$ python -q
>>> import numpy as np
>>> import numpy.linalg as la
>>> np.set_printoptions(precision=3, suppress=True, linewidth=100)
>>> O, _ = la.qr(np.array([[1.3, -0.8, 0.9], [1.4, -1.4, 2.1], [-0.1, -2.4, 1.5]]))
>>> arr = O[:, :3]
>>> arr
array([[-0.68 ,  0.072,  0.73 ],
       [-0.732, -0.137, -0.668],
       [ 0.052, -0.988,  0.146]])
>>> # orthonormal columns
>>> round(float(la.det(2 * arr)), 3), round(float(la.det(arr)), 3)
(8.0, 1.0)
>>> np.round(np.einsum("ii->", arr), 3)
np.float64(-0.671)
>>> np.kron(np.eye(2, dtype=int), arr)
array([[-0.68 ,  0.072,  0.73 , -0.   ,  0.   ,  0.   ],
       [-0.732, -0.137, -0.668, -0.   , -0.   , -0.   ],
       [ 0.052, -0.988,  0.146,  0.   , -0.   ,  0.   ],
       [-0.   ,  0.   ,  0.   , -0.68 ,  0.072,  0.73 ],
       [-0.   , -0.   , -0.   , -0.732, -0.137, -0.668],
       [ 0.   , -0.   ,  0.   ,  0.052, -0.988,  0.146]])
>>> np.round(np.einsum("ij,ji->", arr, arr), 3)
np.float64(1.792)
>>> round(float(la.eigvals(arr).sum().real), 3)
-0.671
>>> np.poly(arr)
array([ 1.   ,  0.671, -0.671, -1.   ])
>>> round(la.det(arr.T), 3)
np.float64(1.0)
>>> other = la.inv(arr)
>>> round(float(la.slogdet(arr)[0]), 3)
1.0
>>> np.allclose(other, arr.T)
True
>>> la.inv(other)
array([[-0.68 ,  0.072,  0.73 ],
       [-0.732, -0.137, -0.668],
       [ 0.052, -0.988,  0.146]])
>>> np.round(arr @ other, 3) + 0
array([[1., 0., 0.],
       [0., 1., 0.],
       [0., 0., 1.]])
>>> other
array([[-0.68 , -0.732,  0.052],
       [ 0.072, -0.137, -0.988],
       [ 0.73 , -0.668,  0.146]])
>>> x = np.array([5, 1, -2])
>>> other.T @ (other @ x)
array([ 5.,  1., -2.])
>>> np.sort(np.abs(np.degrees(np.angle(la.eigvals(other)))))
array([  0.   , 146.662, 146.662])
>>> np.abs(la.eigvals(other))
array([1., 1., 1.])
>>> 3 - la.matrix_rank(other - np.eye(3), tol=1e-8)
np.int64(1)
>>> round(la.norm(x), 3), round(la.norm(other @ x), 3)
(np.float64(5.477), np.float64(5.477))
>>> round(la.det(other), 3)
np.float64(1.0)
>>> la.inv(other)
array([[-0.68 ,  0.072,  0.73 ],
       [-0.732, -0.137, -0.668],
       [ 0.052, -0.988,  0.146]])
>>> J = np.loadtxt("a.csv", delimiter=",")
>>> J
array([[ 0.341, -1.166,  8.452],
       [-2.249, -0.173, -2.706],
       [ 1.02 , -1.733, -1.893],
       [-0.462,  4.55 , -1.104],
       [-0.949,  3.71 , -1.048],
       [ 1.449,  1.866,  5.537],
       [-0.902, -1.859, -2.78 ],
       [-0.096, -0.795,  1.887],
       [ 0.495,  3.021,  6.325],
       [-0.311, -0.265, -4.778],
       [-0.004,  0.222, -1.798],
       [ 1.141,  0.867, -1.543],
       [-0.418, -4.367, -5.813],
       [-0.646, -4.352,  1.361],
       [ 0.107, -3.21 , -6.945]])
>>> O, vecs = la.qr(J[:, :1])[0], la.qr(J[:, 1:])[0]
>>> sv = la.svd(O.T @ vecs, compute_uv=False)
>>> np.degrees(np.arccos(sv.clip(0, 1)))
array([67.479])
>>> (sv > 0.9).sum()
np.int64(0)
